>>> import numpy as np
>>> import numpy.linalg as la
>>> np.set_printoptions(precision=4, suppress=True, linewidth=100)
>>> tidy = lambda a: np.round(a, 4) + 0
>>> W0 = np.load("arr.npy")
>>> print(W0)
[[ 0  0  0  0  0  0]
 [-2  2 -2  2 -2  2]
 [-1  3 -1  3 -1  3]
 [ 0  0  0  0  0  0]
 [-2  2 -2  2 -2  2]
 [-1  3 -1  3 -1  3]]
>>> W0.inv()
Traceback (most recent call last):
  File "<python-input-6>", line 1, in <module>
    W0.inv()
    ^^^^^^
AttributeError: 'numpy.ndarray' object has no attribute 'inv'
>>> (W0 - W0.T) / 2
array([[ 0. ,  1. ,  0.5,  0. ,  1. ,  0.5],
       [-1. ,  0. , -2.5,  1. , -2. , -0.5],
       [-0.5,  2.5,  0. ,  1.5,  0.5,  2. ],
       [ 0. , -1. , -1.5,  0. , -1. , -1.5],
       [-1. ,  2. , -0.5,  1. ,  0. ,  1.5],
       [-0.5,  0.5, -2. ,  1.5, -1.5,  0. ]])
>>> tidy(np.sort(np.abs(la.eigvals(W0))))
array([0., 0., 0., 0., 0., 2.])
>>> np.allclose(W0, W0.T)
False
>>> print(la.matrix_power(W0, 2))
[[ 0  0  0  0  0  0]
 [ 0  0  0  0  0  0]
 [-6 10 -6 10 -6 10]
 [ 0  0  0  0  0  0]
 [ 0  0  0  0  0  0]
 [-6 10 -6 10 -6 10]]
>>> (W0 + W0.T) / 2
array([[ 0. , -1. , -0.5,  0. , -1. , -0.5],
       [-1. ,  2. ,  0.5,  1. ,  0. ,  2.5],
       [-0.5,  0.5, -1. ,  1.5, -1.5,  1. ],
       [ 0. ,  1. ,  1.5,  0. ,  1. ,  1.5],
       [-1. ,  0. , -1.5,  1. , -2. ,  0.5],
       [-0.5,  2.5,  1. ,  1.5,  0.5,  3. ]])
>>> assert W0 == W0.T
Traceback (most recent call last):
  File "<python-input-12>", line 1, in <module>
    assert W0 == W0.T
           ^^^^^^^^^^
ValueError: The truth value of an array with more than one element is ambiguous. Use a.any() or a.all()
>>> np.allclose(W0 @ W0.T, W0.T @ W0)
False
>>> tidy(W0 @ la.pinv(W0) @ W0)
array([[ 0.,  0.,  0.,  0.,  0.,  0.],
       [-2.,  2., -2.,  2., -2.,  2.],
       [-1.,  3., -1.,  3., -1.,  3.],
       [ 0.,  0.,  0.,  0.,  0.,  0.],
       [-2.,  2., -2.,  2., -2.,  2.],
       [-1.,  3., -1.,  3., -1.,  3.]])
>>> la.lstsq(W0[:-1].T, W0[-1])[2]
np.int32(2)
>>> print(la.matrix_rank(W0, rtol=0.1))
2
>>> np.argsort(-la.norm(W0, axis=0).round(6), kind="stable")[:3]
array([1, 3, 5])
>>> tidy(la.norm(W0, 2) / la.norm(W0))
np.float64(0.9736)
>>> print([round(float(x), 4) for x in la.svd(W0, compute_uv=False)[:3]])
[10.118, 2.372, 0.0]
>>> left, s, vt = la.svd(W0)
>>> evecs = vt[:(s > 1e-8).sum()]
>>> rng = np.random.default_rng(96)
>>> vec = W0[0] + -2 * W0[4] + rng.integers(2) * np.eye(6)[4]
>>> vec
array([ 4., -4.,  4., -4.,  5., -4.])
>>> la.matrix_rank(np.vstack([W0, vec]))
np.int64(3)
>>> np.allclose(evecs.T @ evecs @ vec, vec)
False
>>> tidy(evecs.T @ evecs)
array([[0.3333, 0.    , 0.3333, 0.    , 0.3333, 0.    ],
       [0.    , 0.3333, 0.    , 0.3333, 0.    , 0.3333],
       [0.3333, 0.    , 0.3333, 0.    , 0.3333, 0.    ],
       [0.    , 0.3333, 0.    , 0.3333, 0.    , 0.3333],
       [0.3333, 0.    , 0.3333, 0.    , 0.3333, 0.    ],
       [0.    , 0.3333, 0.    , 0.3333, 0.    , 0.3333]])
>>> A = np.load("layer9.npy")
>>> print(A)
[[ -1.4326  24.3597  30.495  -10.2534]
 [-11.6198   6.7191   1.4164  -4.4949]
 [ -1.0559  25.0155  32.4811  -8.6402]
 [  0.0745  26.0233  31.297   -8.9499]
 [-10.1904   9.814    0.7814  -3.831 ]
 [  0.1152  26.1421  29.7954  -8.9031]
 [ -2.0282  27.3697  31.0627 -10.1173]
 [ -2.2004  24.7042  30.6859 -11.5237]
 [ -1.8406  26.5861  30.8255  -9.5328]
 [-10.8442  10.2455  -1.3779  -2.5685]
 [ -1.7315  24.7683  31.2154  -9.4811]
 [ -3.7606  26.3422  29.1667  -7.5098]
 [ -0.9034  26.2612  30.668  -10.2265]
 [-11.6173   8.6175   1.235   -1.7053]
 [ -2.4468  25.1321  31.2929  -9.2431]
 [-10.1822   8.5274  -0.5756  -2.2514]
 [ -2.4586  25.4705  30.7618  -7.2417]
 [ -1.7009  25.5822  29.3381 -10.6062]
 [ -1.471   24.5183  30.8037 -10.0549]
 [ -3.0868  26.5804  30.0758  -8.5681]
 [ -2.0916  25.294   31.1661 -10.4174]
 [-12.3459   7.6121   2.2549  -3.4199]
 [-12.653    9.4852   0.8623  -3.1451]]
>>> out = A / la.norm(A, axis=1, keepdims=True)
>>> gram = out @ out.T
>>> tidy(la.norm(out, axis=1))
array([1., 1., 1., 1., 1., 1., 1., 1., 1., 1., 1., 1., 1., 1., 1., 1., 1., 1., 1., 1., 1., 1., 1.])
>>> W2 = np.array([[3, 0, 0, 3]])
>>> J = rng.normal(size=(12, 1)) @ W2 + np.array([2, 0, -1, -1])
>>> tidy(J)
array([[ 6.3006,  0.    , -1.    ,  3.3006],
       [-0.462 ,  0.    , -1.    , -3.462 ],
       [-3.4312,  0.    , -1.    , -6.4312],
       [ 0.7566,  0.    , -1.    , -2.2434],
       [ 6.9592,  0.    , -1.    ,  3.9592],
       [-0.6003,  0.    , -1.    , -3.6003],
       [ 5.0391,  0.    , -1.    ,  2.0391],
       [ 0.4913,  0.    , -1.    , -2.5087],
       [-0.4839,  0.    , -1.    , -3.4839],
       [ 4.0999,  0.    , -1.    ,  1.0999],
       [ 4.0873,  0.    , -1.    ,  1.0873],
       [ 1.8771,  0.    , -1.    , -1.1229]])
>>> print(tidy(la.norm(J, axis=0)))
[12.8045  0.      3.4641 11.1424]
>>> tidy(la.norm(J, 1)), tidy(la.norm(J, np.inf))
(np.float64(34.5885), np.float64(11.9185))
>>> print(tidy(la.norm(J) ** 2 / la.norm(J, 2) ** 2))
1.2666
>>> tidy(la.norm(J, "nuc"))
np.float64(23.3407)
>>> print(tidy(la.norm(J[4], 1)), tidy(la.norm(J[4], np.inf)))
11.9185 6.9592
>>> lab = rng.permutation(6)
>>> print(lab)
[1 0 3 5 2 4]
>>> out = W0[lab][:, lab]
>>> out
array([[ 2, -2,  2,  2, -2, -2],
       [ 0,  0,  0,  0,  0,  0],
       [ 0,  0,  0,  0,  0,  0],
       [ 3, -1,  3,  3, -1, -1],
       [ 3, -1,  3,  3, -1, -1],
       [ 2, -2,  2,  2, -2, -2]])
>>> rank = la.matrix_rank(J)
>>> rank
np.int64(2)
>>> N = la.svd(J)[2][rank:].T
>>> tidy(N @ N.T)
array([[ 0.0909,  0.    ,  0.2727, -0.0909],
       [ 0.    ,  1.    ,  0.    ,  0.    ],
       [ 0.2727,  0.    ,  0.8182, -0.2727],
       [-0.0909,  0.    , -0.2727,  0.0909]])
>>> tidy(J @ N)
array([[0., 0.],
       [0., 0.],
       [0., 0.],
       [0., 0.],
       [0., 0.],
       [0., 0.],
       [0., 0.],
       [0., 0.],
       [0., 0.],
       [0., 0.],
       [0., 0.],
       [0., 0.]])
>>> np.allclose(J @ N, 0)
True
>>> la.lstsq(J[:-1].T, J[-1])[2]
np.int32(2)
>>> print(np.allclose(J[:-1].T @ la.lstsq(J[:-1].T, J[-1])[0], J[-1]))
True
>>> tidy(J @ la.pinv(J) @ J)
array([[ 6.3006,  0.    , -1.    ,  3.3006],
       [-0.462 ,  0.    , -1.    , -3.462 ],
       [-3.4312,  0.    , -1.    , -6.4312],
       [ 0.7566,  0.    , -1.    , -2.2434],
       [ 6.9592,  0.    , -1.    ,  3.9592],
       [-0.6003,  0.    , -1.    , -3.6003],
       [ 5.0391,  0.    , -1.    ,  2.0391],
       [ 0.4913,  0.    , -1.    , -2.5087],
       [-0.4839,  0.    , -1.    , -3.4839],
       [ 4.0999,  0.    , -1.    ,  1.0999],
       [ 4.0873,  0.    , -1.    ,  1.0873],
       [ 1.8771,  0.    , -1.    , -1.1229]])
>>> tidy(np.trace(la.pinv(J) @ J))
np.float64(2.0)
>>> M = np.loadtxt("w.csv", delimiter=",")
>>> tidy(M)
array([[ 0.5327,  0.8411,  0.0935],
       [ 0.8411, -0.514 , -0.1682],
       [ 0.0935, -0.1682,  0.9813]])
>>> vec = np.array([2, 2, 1])
>>> 3 - la.matrix_rank(M - np.eye(3), tol=1e-8)
np.int64(2)
>>> tidy(la.norm(vec)), tidy(la.norm(M @ vec))
(np.float64(3.0), np.float64(3.0))
>>> print(tidy(la.inv(M)))
[[ 0.5327  0.8411  0.0935]
 [ 0.8411 -0.514  -0.1682]
 [ 0.0935 -0.1682  0.9813]]
>>> lab = rng.permutation(3)
>>> lab
array([2, 0, 1])
>>> out = M[lab][:, lab]
>>> np.trace(out)
np.float64(1.0)
>>> tidy(out)
array([[ 0.9813,  0.0935, -0.1682],
       [ 0.0935,  0.5327,  0.8411],
       [-0.1682,  0.8411, -0.514 ]])
>>> tidy(np.diag(out))
array([ 0.9813,  0.5327, -0.514 ])
>>> print(np.allclose(out, M))
False
>>> out = np.array([[0, 0], [2, 1], [2, 2]])
>>> la.matrix_rank(np.vstack([M, out.T]))
np.int64(3)
>>> tidy(np.einsum("ij->j", M))
array([1.4673, 0.1589, 0.9065])
>>> out @ M
Traceback (most recent call last):
  File "<python-input-71>", line 1, in <module>
    out @ M
    ~~~~^~~
ValueError: matmul: Input operand 1 has a mismatch in its core dimension 0, with gufunc signature (n?,k),(k,m?)->(n?,m?) (size 3 is different from 2)
>>> np.vstack([M, out.T]).shape
(5, 3)
>>> tidy(np.einsum("ik,kj->ij", M, out))
array([[ 1.8692,  1.028 ],
       [-1.3645, -0.8505],
       [ 1.6262,  1.7944]])
>>> w, evecs = la.eigh(M)
>>> vec = np.array([-1, -3, -2])
>>> tidy(vec @ M @ vec)
np.float64(3.2336)
>>> print(tidy(evecs * np.maximum(w, 0) @ evecs.T))
[[ 0.7664  0.4206  0.0467]
 [ 0.4206  0.243  -0.0841]
 [ 0.0467 -0.0841  0.9907]]
>>> tidy(la.eigvalsh(M[1:, 1:]))
array([-0.5327,  1.    ])
>>> out = la.invert(M)
Traceback (most recent call last):
  File "<python-input-79>", line 1, in <module>
    out = la.invert(M)
          ^^^^^^^^^
AttributeError: module 'numpy.linalg' has no attribute 'invert'
>>> out = la.inv(M)
>>> tidy(M @ out)
array([[1., 0., 0.],
       [0., 1., 0.],
       [0., 0., 1.]])
>>> print(np.allclose(out, M.T))
True
>>> tidy(la.slogdet(M)[0])
np.float64(-1.0)
>>> arr = np.loadtxt("mat.csv", delimiter=",")
>>> arr
array([[ 1., -1.,  1., -1.],
       [-1.,  0., -1.,  0.],
       [ 1., -1.,  1., -1.],
       [-1.,  0., -1.,  0.]])
>>> w, evecs = la.eigh(arr)
>>> tidy(evecs.T @ evecs)
array([[1., 0., 0., 0.],
       [0., 1., 0., 0.],
       [0., 0., 1., 0.],
       [0., 0., 0., 1.]])
>>> tidy(la.eigvalsh(arr @ arr))
array([ 0.    ,  0.    ,  1.5279, 10.4721])
>>> tidy(evecs @ np.diag(w) @ evecs.T)
array([[ 1., -1.,  1., -1.],
       [-1.,  0., -1.,  0.],
       [ 1., -1.,  1., -1.],
       [-1.,  0., -1.,  0.]])
>>> tidy(la.eigvalsh(arr + 2 * np.eye(4)))
array([0.7639, 2.    , 2.    , 5.2361])
>>> np.unique(w.round(6) + 0, return_counts=True)[1]
array([1, 2, 1])
>>> (w > 1e-8).sum(), (w < -1e-8).sum()
(np.int64(1), np.int64(1))
>>> tidy(la.svd(arr, compute_uv=False))
array([3.2361, 1.2361, 0.    , 0.    ])
>>> tidy(evecs.T @ arr @ evecs)
array([[-1.2361,  0.    ,  0.    ,  0.    ],
       [ 0.    ,  0.    ,  0.    ,  0.    ],
       [ 0.    ,  0.    ,  0.    ,  0.    ],
       [ 0.    ,  0.    ,  0.    ,  3.2361]])
>>> left, s, vt = la.svd(arr, full_matrices=False)
>>> tidy(vt @ vt.T)
array([[1., 0., 0., 0.],
       [0., 1., 0., 0.],
       [0., 0., 1., 0.],
       [0., 0., 0., 1.]])
>>> tidy(np.sqrt((s ** 2).sum())), tidy(la.norm(arr))
(np.float64(3.4641), np.float64(3.4641))
>>> print(left.shape, s.shape, vt.shape)
(4, 4) (4,) (4, 4)
>>> np.abs(left[:, 0]).round(6).argmax()
np.int64(0)
>>> np.allclose(left * s @ vt, arr)
True
>>> tidy(np.abs(vt[0]))
array([0.6015, 0.3717, 0.6015, 0.3717])
>>> P = A @ la.solve(A.T @ A, A.T)
>>> tidy(P @ A[:, 0])
array([ -1.4326, -11.6198,  -1.0559,   0.0745, -10.1904,   0.1152,  -2.0282,  -2.2004,  -1.8406,
       -10.8442,  -1.7315,  -3.7606,  -0.9034, -11.6173,  -2.4468, -10.1822,  -2.4586,  -1.7009,
        -1.471 ,  -3.0868,  -2.0916, -12.3459, -12.653 ])
>>> tidy(la.eigvalsh(P))
array([0., 0., 0., 0., 0., 0., 0., 0., 0., 0., 0., 0., 0., 0., 0., 0., 0., 0., 0., 1., 1., 1., 1.])
>>> tidy(np.trace(P))
np.float64(4.0)
